In [1]: import numpy as np

In [2]: import numpy.linalg as la

In [3]: np.set_printoptions(precision=2, suppress=True, linewidth=140)

In [4]: A = np.load("data.npy")

In [5]: A
Out[5]: 
array([[ 0,  1,  3],
       [ 1,  3,  3],
       [ 1,  3,  6],
       [ 1,  6,  8],
       [ 3,  6, 11],
       [ 5,  9, 11],
       [ 8,  9, 13],
       [ 8,  9, 13],
       [ 8,  9, 14],
       [10, 11, 14],
       [12, 11, 16],
       [14, 12, 18],
       [17, 13, 21],
       [18, 15, 23],
       [20, 15, 23],
       [20, 16, 26],
       [20, 19, 27],
       [23, 21, 27],
       [25, 23, 29],
       [26, 23, 31],
       [27, 25, 32]])

In [6]: dist = la.norm(A[:, None] - A[None], axis=-1)

In [7]: dist[:5, :5]
Out[7]: 
array([[0.  , 2.24, 3.74, 7.14, 9.9 ],
       [2.24, 0.  , 3.  , 5.83, 8.77],
       [3.74, 3.  , 0.  , 3.61, 6.16],
       [7.14, 5.83, 3.61, 0.  , 3.61],
       [9.9 , 8.77, 6.16, 3.61, 0.  ]])

In [8]: np.flatnonzero(dist[4] < dist.mean() / 2)
Out[8]: array([2, 3, 4, 5, 6, 7, 8])

In [9]: feats = np.load("x.npy")

In [10]: feats
Out[10]: 
array([[ 1, -1,  1, -1],
       [ 1,  0,  0,  0]])

In [11]: x0 = np.array([-5, -4, 7, 2])

In [12]: np.sign((feats @ x0).round(6))
Out[12]: array([ 1, -1])

In [13]: feats @ x0
Out[13]: array([ 4, -5])

In [14]: (feats * x0).sum(axis=1)
Out[14]: array([ 4, -5])

In [15]: la.norm(feats @ x0) <= la.norm(feats, 2) * la.norm(x0) + 1e-9
Out[15]: np.True_
